% ipython --no-banner

In [1]: import numpy as np

In [2]: import numpy.linalg as la

In [3]: np.set_printoptions(precision=3, suppress=True, linewidth=140, floatmode="fixed")

In [4]: X = np.load("sample4.npy")

In [5]: X
Out[5]: 
array([[-2.020,  2.501, -1.641,  1.745, -3.530, -0.159,  3.208],
       [-2.044,  1.332, -2.055,  1.034, -3.220,  0.198,  2.837],
       [-1.758,  1.570, -2.137,  1.239, -2.652,  0.336,  3.710],
       [-2.076,  1.471, -1.666,  1.027, -2.845,  0.422,  2.470],
       [-1.947,  2.011, -1.952,  0.740, -2.807,  0.210,  3.111],
       [-1.433,  1.827, -1.888,  1.130, -3.079,  0.116,  3.089],
       [-1.614,  2.810, -1.725,  1.104, -2.939,  0.512,  2.714],
       [-2.079,  2.072, -1.833,  1.612, -3.196, -0.517,  3.440],
       [-2.487,  2.005, -1.623,  1.118, -3.071,  0.382,  2.929],
       [-1.851, -1.739, -1.074,  2.574, -3.195, -3.226, -2.586],
       [-1.825, -1.539, -0.957,  3.012, -3.197, -3.070, -2.085],
       [-2.470, -1.679, -0.913,  2.491, -2.557, -3.277, -2.491],
       [-2.148, -1.903, -0.884,  3.068, -3.199, -3.337, -1.792],
       [-1.621, -2.149, -0.839,  3.251, -3.399, -3.779, -2.302],
       [-1.778, -1.723, -0.748,  3.149, -2.968, -3.059, -2.035],
       [-1.565, -1.988, -1.162,  3.134, -3.005, -3.181, -2.069],
       [-1.305, -2.074, -1.449,  3.055, -2.980, -3.143, -1.992],
       [-2.811, -2.527, -0.746,  2.979, -2.975, -3.499, -1.708],
       [ 1.868,  1.866, -2.684,  3.115,  2.147, -0.247, -1.019],
       [ 2.193,  2.340, -2.727,  2.631,  2.369, -0.184, -1.608],
       [ 2.149,  1.807, -3.312,  3.455,  1.907, -0.235, -0.517],
       [ 1.985,  2.071, -3.466,  2.933,  2.481, -0.119, -1.158],
       [ 2.085,  1.932, -2.702,  3.128,  2.473,  0.197, -0.506],
       [ 1.665,  1.614, -2.989,  3.149,  1.840, -0.474, -0.773],
       [ 1.952,  2.220, -3.144,  2.788,  1.875, -0.171, -0.945],
       [ 2.277,  1.791, -2.968,  3.097,  1.630, -0.082, -1.092],
       [ 1.910,  1.570, -3.091,  2.766,  2.475, -0.665, -1.727]])

In [6]: Z = X[[9, 24]].astype(float)

In [7]: for _ in range(6):
   ...:     z = la.norm(X[:, None] - Z, axis=-1).argmin(axis=1)
   ...:     Z = np.array([X[z == j].mean(axis=0) for j in range(2)])
   ...: 

In [8]: z
Out[8]: array([0, 0, 0, 0, 0, 0, 0, 0, 0, 0, 0, 0, 0, 0, 0, 0, 0, 0, 1, 1, 1, 1, 1, 1, 1, 1, 1])

In [9]: np.bincount(z)
Out[9]: array([18,  9])

In [10]: Xc = X - X.mean(axis=0)

In [11]: U, sv, vt = la.svd(Xc, full_matrices=False)

In [12]: np.round(Xc.mean(axis=0), 3) + 0
Out[12]: array([0.000, 0.000, 0.000, 0.000, 0.000, 0.000, 0.000])

In [13]: np.abs(U[:, 0]).argmax()
Out[13]: np.int64(21)

In [14]: np.round((sv ** 2).sum() ** 2 / (sv ** 4).sum(), 3)
Out[14]: np.float64(2.042)

In [15]: np.searchsorted(np.cumsum(sv ** 2) / (sv ** 2).sum(), 0.9) + 1
Out[15]: np.int64(2)

In [16]: np.abs(vt[-1])
Out[16]: array([0.428, 0.075, 0.521, 0.494, 0.145, 0.447, 0.273])

In [17]: data = np.load("out13.npy")

In [18]: data
Out[18]: 
array([[0, 0, 2, 0, 1, 0, 3, 0, 3, 1],
       [0, 0, 1, 3, 0, 3, 3, 2, 3, 0],
       [0, 0, 0, 1, 1, 3, 3, 1, 0, 2],
       [0, 0, 0, 0, 2, 0, 0, 2, 1, 0],
       [0, 0, 0, 0, 0, 1, 2, 1, 0, 3],
       [0, 0, 0, 0, 0, 0, 2, 2, 3, 3],
       [0, 0, 0, 0, 0, 0, 0, 0, 2, 1],
       [0, 0, 0, 0, 0, 0, 0, 0, 2, 3],
       [0, 0, 0, 0, 0, 0, 0, 0, 0, 0],
       [0, 0, 0, 0, 0, 0, 0, 0, 0, 0]])

In [19]: # column 1 repeats column 0

In [20]: U, sv, vt = la.svd(data)

In [21]: np.argmax(sv[:-1] / (sv[1:] + 1e-6)) + 1
Out[21]: np.int64(8)

In [22]: sv
Out[22]: array([10.011,  4.896,  4.072,  2.825,  2.584,  1.486,  0.587,  0.101,  0.000,  0.000])

In [23]: other = U[:, :8] @ np.diag(sv[:8]) @ vt[:8]

In [24]: la.matrix_rank(data, rtol=0.05)
Out[24]: np.int64(7)

In [25]: other.round(3) + 0
Out[25]: 
array([[0.000, 0.000, 2.000, 0.000, 1.000, 0.000, 3.000, 0.000, 3.000, 1.000],
       [0.000, 0.000, 1.000, 3.000, 0.000, 3.000, 3.000, 2.000, 3.000, 0.000],
       [0.000, 0.000, 0.000, 1.000, 1.000, 3.000, 3.000, 1.000, 0.000, 2.000],
       [0.000, 0.000, 0.000, 0.000, 2.000, 0.000, 0.000, 2.000, 1.000, 0.000],
       [0.000, 0.000, 0.000, 0.000, 0.000, 1.000, 2.000, 1.000, 0.000, 3.000],
       [0.000, 0.000, 0.000, 0.000, 0.000, 0.000, 2.000, 2.000, 3.000, 3.000],
       [0.000, 0.000, 0.000, 0.000, 0.000, 0.000, 0.000, 0.000, 2.000, 1.000],
       [0.000, 0.000, 0.000, 0.000, 0.000, 0.000, 0.000, 0.000, 2.000, 3.000],
       [0.000, 0.000, 0.000, 0.000, 0.000, 0.000, 0.000, 0.000, 0.000, 0.000],
       [0.000, 0.000, 0.000, 0.000, 0.000, 0.000, 0.000, 0.000, 0.000, 0.000]])

In [26]: round(float(la.norm(data - other, 2)), 3), sv[8]
Out[26]: (0.0, np.float64(0.0))

In [27]: la.matrix_rank(other)
Out[27]: np.int64(8)

In [28]: r0 = np.array([-5, -4, 0])

In [29]: np.correlate(data[2], data[3], "full")
Out[29]: array([ 0,  0,  0,  0,  1,  3,  5,  9,  9,  4,  8, 10,  2,  0,  4,  0,  0,  0,  0])

In [30]: np.array([np.convolve(row, r0, "same") for row in data])
Out[30]: 
array([[  0, -10,  -8,  -5,  -4, -15, -12, -15, -17,  -4],
       [  0,  -5, -19, -12, -15, -27, -22, -23, -12,   0],
       [  0,   0,  -5,  -9, -19, -27, -17,  -4, -10,  -8],
       [  0,   0,   0, -10,  -8,   0, -10, -13,  -4,   0],
       [  0,   0,   0,   0,  -5, -14, -13,  -4, -15, -12],
       [  0,   0,   0,   0,   0, -10, -18, -23, -27, -12],
       [  0,   0,   0,   0,   0,   0,   0, -10, -13,  -4],
       [  0,   0,   0,   0,   0,   0,   0, -10, -23, -12],
       [  0,   0,   0,   0,   0,   0,   0,   0,   0,   0],
       [  0,   0,   0,   0,   0,   0,   0,   0,   0,   0]])

In [31]: A = np.load("block11.npy")

In [32]: A
Out[32]: 
array([[ -2,   2,  -2,  -2,   2,  -2],
       [ -2,   3,  -2,  -2,   3,  -3],
       [ -3,   1,  -1,  -1,   4,  -3],
       [ -5,   0,   1,  -2,   5,  -5],
       [ -5,   2,  -1,   0,   7,  -7],
       [ -5,   1,  -2,   1,   6,  -8],
       [ -6,   3,  -3,  -1,   7,  -9],
       [ -8,   1,  -4,   1,   6, -10],
       [ -9,   3,  -3,   2,   7,  -9],
       [-11,   5,  -3,   0,   6, -10],
       [ -9,   3,  -4,  -1,   8, -12],
       [-11,   5,  -3,  -1,   6, -10],
       [-13,   7,  -2,  -3,   7, -11],
       [-11,   8,   0,  -1,   6, -11],
       [-12,   9,   2,   0,   4, -12],
       [-11,   8,   2,   1,   5, -12],
       [-11,  10,   0,  -1,   3, -10],
       [-10,   9,   2,   0,   3,  -8],
       [ -9,   8,   1,   1,   1, -10],
       [-10,   6,  -1,   0,   2, -11],
       [-11,   8,  -1,  -1,   1, -10],
       [-13,   9,   1,  -3,  -1, -11],
       [-15,   8,   2,  -2,  -1, -13],
       [-14,   6,   0,  -3,  -3, -11]])

In [33]: Xc = A - A.mean(axis=0)

In [34]: evecs = la.svd(Xc)[2][:1]

In [35]: other = Xc - Xc @ evecs.T @ evecs

In [36]: (Xc @ evecs.T).std(axis=0)
Out[36]: array([5.412])

In [37]: other.std(axis=0)
Out[37]: array([1.010, 1.390, 1.634, 1.348, 2.557, 1.560])

In [38]: np.diag(evecs.T @ evecs)
Out[38]: array([0.420, 0.261, 0.035, 0.001, 0.064, 0.218])

In [39]: arr = np.array([[0, 0, 6, 0], [0, 0, 0, 3], [6, 0, 0, 0], [0, 3, 0, 0]])

In [40]: arr
Out[40]: 
array([[0, 0, 6, 0],
       [0, 0, 0, 3],
       [6, 0, 0, 0],
       [0, 3, 0, 0]])

In [41]: # 2 groups of indices that never mix

In [42]: r0 = np.array([1, 0, 2, -2])

In [43]: other = arr + np.outer(r0, np.eye(4)[1])

In [44]: la.matrix_rank(la.inv(other) - la.inv(arr), tol=1e-8)
Out[44]: np.int64(1)

In [45]: other
Out[45]: 
array([[0.000, 1.000, 6.000, 0.000],
       [0.000, 0.000, 0.000, 3.000],
       [6.000, 2.000, 0.000, 0.000],
       [0.000, 1.000, 0.000, 0.000]])

In [46]: feats = np.load("layer5.npy")

In [47]: feats
Out[47]: 
array([[-1,  2, -1,  2,  2, -1],
       [ 0, -2,  2,  1, -1,  2],
       [-1,  2, -1,  2,  2, -1]])

In [48]: blk = np.stack([feats, 3 * feats, feats[::-1]])

In [49]: blk.sum(axis=0)
Out[49]: 
array([[ -5,  10,  -5,  10,  10,  -5],
       [  0, -10,  10,   5,  -5,  10],
       [ -5,  10,  -5,  10,  10,  -5]])

In [50]: la.matrix_rank(blk.reshape(3, -1))
Out[50]: np.int64(1)

In [51]: (blk @ feats.T).shape
Out[51]: (3, 3, 3)

In [52]: blk.shape
Out[52]: (3, 3, 6)

In [53]: mat = np.load("dump.npy")

In [54]: mat
Out[54]: 
array([[ 98, -16,  18,  -3, -13,  24,  -7,  -7],
       [-16, 105,   6, -27, -27,  25,  38, -16],
       [ 18,   6,  97,  -3,  50,  44,  -5,  44],
       [ -3, -27,  -3,  73,   3, -14,  27,  51],
       [-13, -27,  50,   3, 121,   0, -26, -19],
       [ 24,  25,  44, -14,   0,  47,  -2,   8],
       [ -7,  38,  -5,  27, -26,  -2,  46,  26],
       [ -7, -16,  44,  51, -19,   8,  26, 104]])

In [55]: w, evecs = la.eigh(mat)

In [56]: np.round(evecs.T @ mat @ evecs, 3) + 0
Out[56]: 
array([[  2.733,   0.000,   0.000,   0.000,   0.000,   0.000,   0.000,   0.000],
       [  0.000,   4.869,   0.000,   0.000,   0.000,   0.000,   0.000,   0.000],
       [  0.000,   0.000,  16.802,   0.000,   0.000,   0.000,   0.000,   0.000],
       [  0.000,   0.000,   0.000,  55.854,   0.000,   0.000,   0.000,   0.000],
       [  0.000,   0.000,   0.000,   0.000, 116.163,   0.000,   0.000,   0.000],
       [  0.000,   0.000,   0.000,   0.000,   0.000, 146.586,   0.000,   0.000],
       [  0.000,   0.000,   0.000,   0.000,   0.000,   0.000, 165.905,   0.000],
       [  0.000,   0.000,   0.000,   0.000,   0.000,   0.000,   0.000, 182.088]])

In [57]: np.round(evecs @ np.diag(w) @ evecs.T, 3) + 0
Out[57]: 
array([[ 98.000, -16.000,  18.000,  -3.000, -13.000,  24.000,  -7.000,  -7.000],
       [-16.000, 105.000,   6.000, -27.000, -27.000,  25.000,  38.000, -16.000],
       [ 18.000,   6.000,  97.000,  -3.000,  50.000,  44.000,  -5.000,  44.000],
       [ -3.000, -27.000,  -3.000,  73.000,   3.000, -14.000,  27.000,  51.000],
       [-13.000, -27.000,  50.000,   3.000, 121.000,   0.000, -26.000, -19.000],
       [ 24.000,  25.000,  44.000, -14.000,   0.000,  47.000,  -2.000,   8.000],
       [ -7.000,  38.000,  -5.000,  27.000, -26.000,  -2.000,  46.000,  26.000],
       [ -7.000, -16.000,  44.000,  51.000, -19.000,   8.000,  26.000, 104.000]])

In [58]: la.eigvalsh(mat @ mat)
Out[58]: array([    7.470,    23.707,   282.296,  3119.680, 13493.757, 21487.536, 27524.518, 33156.036])

In [59]: w
Out[59]: array([  2.733,   4.869,  16.802,  55.854, 116.163, 146.586, 165.905, 182.088])
